% ipython --no-banner

In [1]: import numpy as np

In [2]: np.set_printoptions(suppress=True, linewidth=100)

In [3]: def rd(a):
   ...:     return np.round(a, 1) + 0
   ...: 

In [4]: W0 = np.loadtxt("dump.csv", delimiter=",")

In [5]: W0
Out[5]: 
array([[0., 1., 1., 1., 2.],
       [1., 0., 1., 1., 1.],
       [1., 1., 0., 1., 1.],
       [1., 1., 1., 0., 1.],
       [2., 1., 1., 1., 0.]])

In [6]: vals, vecs = np.linalg.eigh(W0)

In [7]: vec = np.array([3, -2, 1, 1, 2])

In [8]: np.abs(W0).sum(axis=1).max(), rd(np.abs(vals).max())
Out[8]: (np.float64(5.0), np.float64(4.4))

In [9]: rd(vec @ W0 @ vec / (vec @ vec)), rd(vals[0]), rd(vals[-1])
Out[9]: (np.float64(0.9), np.float64(-2.0), np.float64(4.4))

In [10]: rd(vecs * np.abs(vals) @ vecs.T)
Out[10]: 
array([[2.2, 0.8, 0.8, 0.8, 0.2],
       [0.8, 1.5, 0.5, 0.5, 0.8],
       [0.8, 0.5, 1.5, 0.5, 0.8],
       [0.8, 0.5, 0.5, 1.5, 0.8],
       [0.2, 0.8, 0.8, 0.8, 2.2]])

In [11]: vec @ W0 @ vec
Out[11]: np.float64(18.0)

In [12]: A2 = np.array([[-2, 1, -2], [1, -2, 2]])

In [13]: W2 = np.kron(A2, W0)

In [14]: np.linalg.matrix_rank(W2)
Out[14]: np.int64(10)

In [15]: rd(np.linalg.norm(W2, 2)), rd(np.linalg.norm(A2, 2) * np.linalg.norm(W0, 2))
Out[15]: (np.float64(18.3), np.float64(18.3))

In [16]: Q = W0.astype(float).copy()

In [17]: for j in range(5):
    ...:     Q[:, j] -= Q[:, :j] @ (Q[:, :j].T @ Q[:, j])
    ...:     Q[:, j] /= np.linalg.norm(Q[:, j])
    ...: 

In [18]: rd(Q.T @ Q)
Out[18]: 
array([[1., 0., 0., 0., 0.],
       [0., 1., 0., 0., 0.],
       [0., 0., 1., 0., 0.],
       [0., 0., 0., 1., 0.],
       [0., 0., 0., 0., 1.]])

In [19]: rd(Q)
Out[19]: 
array([[ 0. ,  0.8,  0.5,  0.4, -0.2],
       [ 0.4, -0.4,  0.6,  0.4,  0.4],
       [ 0.4,  0.3, -0.6,  0.4,  0.4],
       [ 0.4,  0.3,  0.2, -0.7,  0.4],
       [ 0.8, -0.1, -0.1, -0.1, -0.6]])

In [20]: rng = np.random.default_rng(2105)

In [21]: idx = rng.permutation(5)

In [22]: A2 = W0[:, idx] * rng.choice([-1, 1], 5)

In [23]: A2
Out[23]: 
array([[ 1., -1., -0.,  2.,  1.],
       [ 0., -1., -1.,  1.,  1.],
       [ 1., -0., -1.,  1.,  1.],
       [ 1., -1., -1.,  1.,  0.],
       [ 1., -1., -2.,  0.,  1.]])

In [24]: Uu, _, VT = np.linalg.svd(W0.T @ A2)

In [25]: rd(Uu @ VT)
Out[25]: 
array([[ 0.,  0., -1.,  0.,  0.],
       [ 1.,  0.,  0.,  0.,  0.],
       [ 0., -1.,  0.,  0.,  0.],
       [ 0.,  0.,  0.,  0.,  1.],
       [ 0.,  0.,  0.,  1.,  0.]])

In [26]: W1 = np.array([[8, 2, 9, 5], [8, 7, 8, 3], [1, 1, 0, 1], [6, 3, 7, 2], [4, 5, 2, 4]])

In [27]: coef = np.array([-1, 0, -1, 0])

In [28]: act = np.maximum(A2 @ W1 + coef, 0)

In [29]: (act > 0).astype(int)
Out[29]: 
array([[1, 1, 1, 1],
       [0, 0, 0, 1],
       [1, 1, 1, 1],
       [1, 0, 1, 1],
       [1, 0, 1, 1]])

In [30]: W2 = np.array([[3, 1], [2, 0], [-1, -2], [1, 1]])

In [31]: act @ W2
Out[31]: 
array([[51., -7.],
       [ 2.,  2.],
       [59., -8.],
       [ 8., -7.],
       [ 5.,  1.]])

In [32]: (act @ W2).round(6).argmax(axis=1)
Out[32]: array([0, 0, 0, 0, 0])

In [33]: A = np.load("m.npy")

In [34]: A
Out[34]: 
array([[-0.5,  0.5, -0.6, -1.1],
       [ 0.2,  0. ,  0.1,  1.5],
       [ 0.6,  4. ,  2. , -2.5],
       [ 0.2, -3.4, -2.2,  0.1],
       [ 1.7,  3.8,  0.3, -0.8],
       [ 1.3,  3.4,  1.2,  0.3],
       [ 0.8,  2.3,  0.1, -3.1],
       [ 1.7, -0.6, -0.8, -3. ],
       [ 0.1,  4.1,  2.4, -1.3]])

In [35]: Q, R = np.linalg.qr(A)

In [36]: rd(abs(R[0, 0])), rd(np.linalg.norm(A[:, 0]))
Out[36]: (np.float64(3.0), np.float64(3.0))

In [37]: np.allclose(R.T @ R, A.T @ A)
Out[37]: True

In [38]: rd(np.abs(np.diag(R)))
Out[38]: array([3. , 7.4, 1.7, 4.3])

In [39]: rd(np.trace(Q @ Q.T))
Out[39]: np.float64(4.0)

In [40]: K = np.load("sample17.npy")

In [41]: K
Out[41]: 
array([[-0.2, -0.3, -0.5,  0.3],
       [ 0.6,  0.7,  2.3,  1.6],
       [ 0. , -0.2,  0.8,  1. ],
       [ 0.1, -0.4, -1.3, -1.3],
       [-0.2, -0.1,  1.2,  1.5],
       [-0.5, -0.1,  0.8,  1.5],
       [-0.4, -0.9, -1.6, -0.3],
       [ 0.9,  0.3,  2.2,  0.4],
       [-0.3, -0.1, -1.8, -1.1],
       [-0.6,  0.1, -1.2,  0.1],
       [-0.4,  0.1, -2. , -0.8],
       [ 0.4,  0. ,  2.3,  2.4],
       [-0.5, -0.4, -2.3, -0.2],
       [ 0. ,  0.1,  1.2,  0.5],
       [-0.4, -0.4, -2.6, -1.5],
       [-0.3, -0.8, -1.2, -0.5],
       [-0.4, -0.4, -1.4, -1.8],
       [ 0.7,  0.3,  2.4,  2.6],
       [-0.2,  0.5,  1.9,  0.6],
       [-0.2, -0.5,  0.6,  1. ],
       [ 0.2, -0.2,  0.6,  0.9],
       [-0.3,  0.9, -0.2, -1. ],
       [ 0.1, -0.1,  1.4,  1.1],
       [ 0.6,  0.9,  2.3,  1.3],
       [ 0.3, -0.1,  1.7,  1.9],
       [-0.6,  0. , -0.2, -1. ],
       [-0.2, -0.7, -2. ,  0.1],
       [ 0.2,  0.4,  1.1,  1.3],
       [-0.6, -0.1, -0.7, -1.7],
       [-0.6,  0.4,  1. ,  0.5],
       [ 0.2, -0.1, -1. , -0.2],
       [ 0.5,  0. , -0.7,  0.3],
       [-0.1,  0.2,  0.3, -0.6],
       [ 0.1,  1. ,  1.8,  0.4],
       [ 0. ,  0.6,  0.2,  0.5],
       [ 0.7,  0.9,  1.3,  0.2]])

In [42]: proj = K @ np.linalg.solve(K.T @ K, K.T)

In [43]: rd(np.diag(proj))
Out[43]: 
array([0. , 0.1, 0. , 0.1, 0.1, 0.2, 0.1, 0.2, 0.1, 0.2, 0.1, 0.1, 0.2, 0. , 0.1, 0.1, 0.1, 0.2,
       0.1, 0.1, 0. , 0.2, 0.1, 0.1, 0.1, 0.1, 0.1, 0.1, 0.2, 0.2, 0.1, 0.1, 0. , 0.1, 0.1, 0.2])

In [44]: np.linalg.matrix_rank(np.eye(36) - proj)
Out[44]: np.int64(32)

In [45]: vals, vecs = np.linalg.eigh(W0)

In [46]: rd(np.linalg.eigvalsh(W0 + -3 * np.eye(5)))
Out[46]: array([-5. , -4. , -4. , -3.4,  1.4])

In [47]: rd(vals)
Out[47]: array([-2. , -1. , -1. , -0.4,  4.4])

In [48]: rd(np.linalg.eigvalsh(W0 @ W0))
Out[48]: array([ 0.2,  1. ,  1. ,  4. , 19.8])

In [49]: np.abs(vecs[:, -1]).round(6).argmax()
Out[49]: np.int64(0)

In [50]: vec = np.array([3, 5, -3, -3])

In [51]: rhs = K @ vec

In [52]: coef, lr = np.zeros(4), 1 / np.linalg.norm(K, 2) ** 2

In [53]: for i in range(25):
    ...:     coef -= lr * K.T @ (K @ coef - rhs)
    ...:     if i % 5 == 0: print(i, round(np.linalg.norm(K @ coef - rhs), 1))
    ...: 
0 15.7
5 10.8
10 8.3
15 6.8
20 5.7

In [54]: rd(np.linalg.cond(K))
Out[54]: np.float64(5.9)

In [55]: Xs = (K - K.mean(axis=0)) / K.std(axis=0)

In [56]: rd(Xs.std(axis=0))
Out[56]: array([1., 1., 1., 1.])

In [57]: coef = np.linalg.lstsq(np.delete(Xs, 2, axis=1), Xs[:, 2])[0]

In [58]: rd(coef)
Out[58]: array([0.1, 0.4, 0.6])

In [59]: rd(1 - np.var(Xs[:, 2] - np.delete(Xs, 2, axis=1) @ coef))
Out[59]: np.float64(0.8)

In [60]: np.abs(coef).argmax()
Out[60]: np.int64(2)

In [61]: W2 = K[[8, 34]].astype(float)

In [62]: for _ in range(5):
    ...:     idx = np.linalg.norm(K[:, None] - W2, axis=-1).argmin(axis=1)
    ...:     W2 = np.array([K[idx == j].mean(axis=0) for j in range(2)])
    ...: 

In [63]: idx
Out[63]: 
array([0, 1, 1, 0, 1, 1, 0, 1, 0, 0, 0, 1, 0, 1, 0, 0, 0, 1, 1, 1, 1, 0, 1, 1, 1, 0, 0, 1, 0, 1, 0,
       0, 0, 1, 1, 1])

In [64]: rd(W2)
Out[64]: 
array([[-0.3, -0.2, -1.2, -0.7],
       [ 0.2,  0.3,  1.4,  1.1]])

In [65]: np.abs(W2[1] - W2[0]).argmax()
Out[65]: np.int64(2)

In [66]: J = np.loadtxt("case4.csv", delimiter=",")

In [67]: J
Out[67]: 
array([[31., 12., 18., 16., 23.,  8., 12., 20.,  9., 15.],
       [12., 19., 15.,  8., 22., 12., 11., 15.,  7., 15.],
       [18., 15., 22.,  9., 22.,  7.,  6., 22.,  3., 11.],
       [16.,  8.,  9., 18., 18., 10., 11., 11., 15., 14.],
       [23., 22., 22., 18., 33., 15., 17., 23., 15., 22.],
       [ 8., 12.,  7., 10., 15., 11.,  9.,  8., 10., 12.],
       [12., 11.,  6., 11., 17.,  9., 15.,  6., 10., 16.],
       [20., 15., 22., 11., 23.,  8.,  6., 23.,  6., 11.],
       [ 9.,  7.,  3., 15., 15., 10., 10.,  6., 19., 11.],
       [15., 15., 11., 14., 22., 12., 16., 11., 11., 19.]])

In [68]: # symmetric

In [69]: Uu, sigma, VT = np.linalg.svd(J)

In [70]: vecs = VT[:(sigma > 1e-8).sum()]

In [71]: vec = J[7] + -3 * J[5] + rng.integers(2) * np.eye(10)[8]

In [72]: vec
Out[72]: array([ -4., -21.,   1., -19., -22., -25., -21.,  -1., -24., -25.])

In [73]: rd(np.linalg.norm(vec - vecs.T @ vecs @ vec))
Out[73]: np.float64(0.0)

In [74]: idx = rng.permutation(10)

In [75]: idx
Out[75]: array([2, 8, 4, 3, 0, 7, 9, 5, 1, 6])

In [76]: A2 = J[idx][:, idx]

In [77]: rd(np.linalg.det(A2)), rd(np.linalg.det(J[idx]))
Out[77]: (np.float64(0.0), np.float64(0.0))

In [78]: A2
Out[78]: 
array([[22.,  3., 22.,  9., 18., 22., 11.,  7., 15.,  6.],
       [ 3., 19., 15., 15.,  9.,  6., 11., 10.,  7., 10.],
       [22., 15., 33., 18., 23., 23., 22., 15., 22., 17.],
       [ 9., 15., 18., 18., 16., 11., 14., 10.,  8., 11.],
       [18.,  9., 23., 16., 31., 20., 15.,  8., 12., 12.],
       [22.,  6., 23., 11., 20., 23., 11.,  8., 15.,  6.],
       [11., 11., 22., 14., 15., 11., 19., 12., 15., 16.],
       [ 7., 10., 15., 10.,  8.,  8., 12., 11., 12.,  9.],
       [15.,  7., 22.,  8., 12., 15., 15., 12., 19., 11.],
       [ 6., 10., 17., 11., 12.,  6., 16.,  9., 11., 15.]])

In [79]: np.diag(A2)
Out[79]: array([22., 19., 33., 18., 31., 23., 19., 11., 19., 15.])

In [80]: m1 = np.loadtxt("x.csv", delimiter=",")

In [81]: m1
Out[81]: 
array([[ 1.3, -0.4,  1.2,  0.6, -2.2],
       [-1.5, -1. ,  0.8, -0.2, -1.2],
       [ 0.1,  0.5,  2.2,  0.2, -4.6],
       [ 1.4,  0.6,  1.8,  0.1, -3.5],
       [ 0.2, -0.5,  0.9,  0.6, -2.1],
       [-0.7,  0.6,  0.8,  0.3, -1.9],
       [ 1.4,  0.7, -0.8,  1. ,  2.2],
       [-1.4, -1. , -0.6,  0.5,  1.6],
       [-1. , -0.4,  2.4,  0.5, -4.6],
       [ 1.5, -0.6,  0.3, -0.9, -1.1],
       [-1.5, -2. ,  1.2,  0.8, -2.4],
       [-0.1,  0.2,  0.5, -0.6, -1.2],
       [ 0.2, -0.8, -0.1,  0. ,  0.1],
       [ 0. ,  1.8,  0.1, -0.6, -0.3],
       [ 1.1, -0.2,  0.2, -1. , -0.8],
       [-1.5, -1. , -1.4, -0.9,  2.6],
       [-2.2,  0.8,  0.6, -1.2, -1.2],
       [ 0.1,  0.2, -0.8,  1.9,  1.6],
       [-1.5, -0.2,  1.5, -1.3, -2.9],
       [ 0.3,  0.6,  0.2, -0.4, -0.2],
       [ 1.3,  1.9, -0.2,  0.3,  0.1],
       [-1.8, -0.3,  0.7,  0.9, -1.2],
       [ 0.6, -0.2, -0.2, -0.6,  0.4],
       [-0.4, -1.3,  0.2,  0.4,  0.2]])

In [82]: proj = m1 @ np.linalg.solve(m1.T @ m1, m1.T)

In [83]: rd(np.linalg.eigvalsh(proj))
Out[83]: 
array([0., 0., 0., 0., 0., 0., 0., 0., 0., 0., 0., 0., 0., 0., 0., 0., 0., 0., 0., 1., 1., 1., 1.,
       1.])

In [84]: rd(proj @ m1[:, 4])
Out[84]: 
array([-2.2, -1.2, -4.6, -3.5, -2.1, -1.9,  2.2,  1.6, -4.6, -1.1, -2.4, -1.2,  0.1, -0.3, -0.8,
        2.6, -1.2,  1.6, -2.9, -0.2,  0.1, -1.2,  0.4,  0.2])

In [85]: Xs = m1 - m1.mean(axis=0)

In [86]: Uu, sigma, VT = np.linalg.svd(Xs, full_matrices=False)

In [87]: rd(sigma)
Out[87]: array([10.3,  6. ,  4.1,  3.5,  0.6])

In [88]: rd((sigma ** 2).sum() ** 2 / (sigma ** 4).sum())
Out[88]: np.float64(2.3)

In [89]: rd(sigma ** 2 / (sigma ** 2).sum())
Out[89]: array([0.6, 0.2, 0.1, 0.1, 0. ])

In [90]: rd(np.abs(VT[-1]))
Out[90]: array([0. , 0. , 0.9, 0.1, 0.4])

In [91]: np.abs(Uu[:, 0]).argmax()
Out[91]: np.int64(8)
